In [1]: import numpy as np

In [2]: import numpy.linalg as la

In [3]: np.set_printoptions(precision=1, suppress=True, linewidth=140)

In [4]: def tidy(a):
   ...:     return np.round(a, 1) + 0
   ...: 

In [5]: M2 = np.array([[-3, -3], [1, 2]])

In [6]: M = np.tile(M2, (2, 2))

In [7]: M
Out[7]: 
array([[-3, -3, -3, -3],
       [ 1,  2,  1,  2],
       [-3, -3, -3, -3],
       [ 1,  2,  1,  2]])

In [8]: (M - M.T) / 2
Out[8]: 
array([[ 0., -2.,  0., -2.],
       [ 2.,  0.,  2.,  0.],
       [ 0., -2.,  0., -2.],
       [ 2.,  0.,  2.,  0.]])

In [9]: np.allclose(M @ M.T, M.T @ M)
Out[9]: False

In [10]: tidy(la.det(M))
Out[10]: np.float64(0.0)

In [11]: np.trace(M)
Out[11]: np.int64(-2)

In [12]: tidy(np.abs(la.eigvals(M)).max())
Out[12]: np.float64(4.6)

In [13]: print(np.allclose(M, M.T))
False

In [14]: Uu, sv, VT = la.svd(M)

In [15]: tidy(sv)
Out[15]: array([9.5, 1.3, 0. , 0. ])

In [16]: M2 = Uu[:, :2] @ np.diag(sv[:2]) @ VT[:2]

In [17]: tidy(np.abs(M - M2).max())
Out[17]: np.float64(0.0)

In [18]: print(la.matrix_rank(M2))
2

In [19]: tidy(M2)
Out[19]: 
array([[-3., -3., -3., -3.],
       [ 1.,  2.,  1.,  2.],
       [-3., -3., -3., -3.],
       [ 1.,  2.,  1.,  2.]])

In [20]: T = np.stack([M, 2 * M, M[::-1]])

In [21]: np.einsum("bij,cij->bc", T, T)
Out[21]: 
array([[  92,  184,  -72],
       [ 184,  368, -144],
       [ -72, -144,   92]])

In [22]: (T @ M.T).shape
Out[22]: (3, 4, 4)

In [23]: Uu, sv, VT = la.svd(M, full_matrices=False)

In [24]: tidy(Uu.T @ M @ VT.T)
Out[24]: 
array([[9.5, 0. , 0. , 0. ],
       [0. , 1.3, 0. , 0. ],
       [0. , 0. , 0. , 0. ],
       [0. , 0. , 0. , 0. ]])

In [25]: print(tidy(np.sqrt((sv ** 2).sum())), tidy(la.norm(M)))
9.6 9.6

In [26]: tidy(np.abs(VT[0]))
Out[26]: array([0.5, 0.5, 0.5, 0.5])

In [27]: tidy(VT @ VT.T)
Out[27]: 
array([[1., 0., 0., 0.],
       [0., 1., 0., 0.],
       [0., 0., 1., 0.],
       [0., 0., 0., 1.]])

In [28]: tidy(np.cumsum(sv ** 2) / np.sum(sv ** 2))
Out[28]: array([1., 1., 1., 1.])

In [29]: tidy(Uu.T @ Uu)
Out[29]: 
array([[1., 0., 0., 0.],
       [0., 1., 0., 0.],
       [0., 0., 1., 0.],
       [0., 0., 0., 1.]])

In [30]: rng = np.random.default_rng(4)

In [31]: mat = (rng.random((3, 3)) < 0.3) + np.eye(3)

In [32]: mat /= mat.sum(axis=1, keepdims=True)

In [33]: mat
Out[33]: 
array([[1. , 0. , 0. ],
       [0.5, 0.5, 0. ],
       [0. , 0.5, 0.5]])

In [34]: vec = np.array([3, 0, 0])

In [35]: y = mat @ vec

In [36]: b, lr = np.zeros(3), 1 / la.norm(mat, 2) ** 2

In [37]: for i in range(15):
    ...:     b -= lr * mat.T @ (mat @ b - y)
    ...:     if i % 5 == 0: print(i, round(la.norm(mat @ b - y), 1))
    ...: 
0 0.4
5 0.1
10 0.1

In [38]: print(tidy(b))
[ 3.   0.1 -0.1]
